>>> import numpy as np
>>> import numpy.linalg as la
>>> np.set_printoptions(precision=3, suppress=True, linewidth=200)
>>> A = np.load("arr.npy")
>>> print(A)
[[3 4 5]
 [6 7 8]]
>>> vec = np.array([2, 4, 3])
>>> A * vec
array([[ 6, 16, 15],
       [12, 28, 24]])
>>> A @ np.eye(3)[1]
array([4., 7.])
>>> print(la.norm(A @ vec) <= la.norm(A, 2) * la.norm(vec) + 1e-9)
True
>>> (A * vec).sum(axis=1)
array([37, 64])
>>> A @ np.ones(3)
array([12., 21.])
>>> (A @ vec).argmax()
np.int64(1)
>>> A @ vec
array([37, 64])
>>> np.einsum("ij,j->i", A, vec)
array([37, 64])
>>> m1 = np.minimum.outer(np.arange(1, 5), np.arange(1, 5)) * -1
>>> m1
array([[-1, -1, -1, -1],
       [-1, -2, -2, -2],
       [-1, -2, -3, -3],
       [-1, -2, -3, -4]])
>>> # symmetric
>>> evals, vecs = la.eigh(m1)
>>> vec = np.array([1, 0, 2, -1])
>>> vecs * np.abs(evals) @ vecs.T
array([[1., 1., 1., 1.],
       [1., 2., 2., 2.],
       [1., 2., 3., 3.],
       [1., 2., 3., 4.]])
>>> vecs * np.maximum(evals, 0) @ vecs.T
array([[0., 0., 0., 0.],
       [0., 0., 0., 0.],
       [0., 0., 0., 0.],
       [0., 0., 0., 0.]])
>>> la.eigvalsh(m1[1:, 1:])
array([-7.892, -0.786, -0.323])
>>> np.abs(m1).sum(axis=1).max(), np.round(np.abs(evals).max(), 3)
(np.int64(10), np.float64(8.291))
>>> E = np.load("out3.npy")
>>> E
array([[-0.934, -2.033, -4.392, -0.838],
       [-0.233, -1.137, -0.35 ,  4.851],
       [ 4.434, -2.283,  0.173, -0.309],
       [ 2.1  ,  3.79 , -2.357,  0.819]])
>>> t3 = np.stack([A, 5 * A, A[::-1]])
>>> print(t3.sum(axis=0))
[[24 31 38]
 [39 46 53]]
>>> la.matrix_rank(t3.reshape(3, -1))
np.int64(2)
>>> print((t3 @ A.T).shape)
(3, 2, 2)
>>> K = np.load("mat.npy")
>>> print(K)
[[ 4.24  -0.042 -1.263]
 [ 3.049  0.175 -1.177]
 [-1.34   0.271  0.859]
 [ 3.05  -0.531 -0.787]
 [-1.179 -0.371  0.511]
 [-1.844 -0.107  0.425]
 [-0.415  0.287  0.316]
 [-1.378 -0.041  0.247]
 [ 0.199 -0.373 -0.387]
 [ 1.907 -0.006 -0.553]
 [ 1.489 -0.503 -0.666]
 [-0.058  0.48   0.498]]
>>> Z = K[[8, 11]].astype(float)
>>> for _ in range(5):
...     idx = la.norm(K[:, None] - Z, axis=-1).argmin(axis=1)
...     Z = np.array([K[idx == j].mean(axis=0) for j in range(2)])
... 
>>> print(idx)
[0 0 1 0 1 1 1 1 1 0 0 1]
>>> np.bincount(idx)
array([5, 7])
>>> np.abs(Z[1] - Z[0]).argmax()
np.int64(0)
>>> Z
array([[ 2.747, -0.181, -0.889],
       [-0.859,  0.021,  0.353]])
>>> Z[1] - Z[0]
array([-3.606,  0.202,  1.242])
>>> U, sv, vt = la.svd(Z)
>>> sv
array([3.038, 0.076])
>>> A2 = U[:, :1] @ np.diag(sv[:1]) @ vt[:1]
>>> la.matrix_rank(A2)
np.int64(1)
>>> la.matrix_rank(Z, rtol=0.05)
np.int64(1)
>>> np.round(np.abs(Z - A2).max(), 3)
np.float64(0.062)
>>> A2
array([[ 2.741, -0.171, -0.909],
       [-0.878,  0.055,  0.291]])
>>> print(np.round(la.norm(Z - A2) / la.norm(Z), 3))
0.025
>>> print(np.allclose(m1, m1.T))
True
>>> print(round(la.det(m1), 3))
1.0
>>> (m1 + m1.T) / 2
array([[-1., -1., -1., -1.],
       [-1., -2., -2., -2.],
       [-1., -2., -3., -3.],
       [-1., -2., -3., -4.]])
>>> np.allclose(m1 @ m1.T, m1.T @ m1)
True
>>> vec = np.array([2, -2, 0])
>>> target = K @ vec
>>> beta, lr = np.zeros(3), 1 / la.norm(K, 2) ** 2
>>> for i in range(25):
...     beta -= lr * K.T @ (K @ beta - target)
...     if i % 5 == 0: print(i, round(la.norm(K @ beta - target), 3))
... 
0 1.851
5 1.677
10 1.524
15 1.389
20 1.272
>>> print(beta)
[ 1.826 -0.756 -0.686]
>>> arr = np.loadtxt("case9.csv", delimiter=",")
>>> arr
array([[9., 0., 0.],
       [2., 0., 9.],
       [0., 0., 9.]])
>>> # rank 2
>>> print(la.svd(m1, compute_uv=False))
[8.291 1.    0.426 0.283]
>>> rk = la.matrix_rank(arr)
>>> rk
np.int64(2)
>>> null = la.svd(arr)[2][rk:].T
>>> np.round(arr @ null, 3) + 0
array([[0.],
       [0.],
       [0.]])
>>> print(np.round(null[:, 0] / null[np.abs(null[:, 0]).round(6).argmax(), 0], 3) + 0)
[0. 1. 0.]
>>> la.matrix_rank(arr.T @ arr), la.matrix_rank(arr @ arr.T)
(np.int64(2), np.int64(2))
>>> np.allclose(arr @ null, 0)
True
>>> null.shape
(3, 1)
>>> print(la.eigvals(arr))
[0. 9. 9.]
>>> np.einsum("ii->", arr)
np.float64(18.0)
>>> round(la.det(arr.T), 3)
np.float64(0.0)
>>> print(round(la.det(2 * arr), 3), round(float(la.det(arr)), 3))
0.0 0.0
>>> round(la.det(arr[::-1]), 3)
np.float64(0.0)
>>> print(np.kron(np.eye(2, dtype=int), arr))
[[9. 0. 0. 0. 0. 0.]
 [2. 0. 9. 0. 0. 0.]
 [0. 0. 9. 0. 0. 0.]
 [0. 0. 0. 9. 0. 0.]
 [0. 0. 0. 2. 0. 9.]
 [0. 0. 0. 0. 0. 9.]]
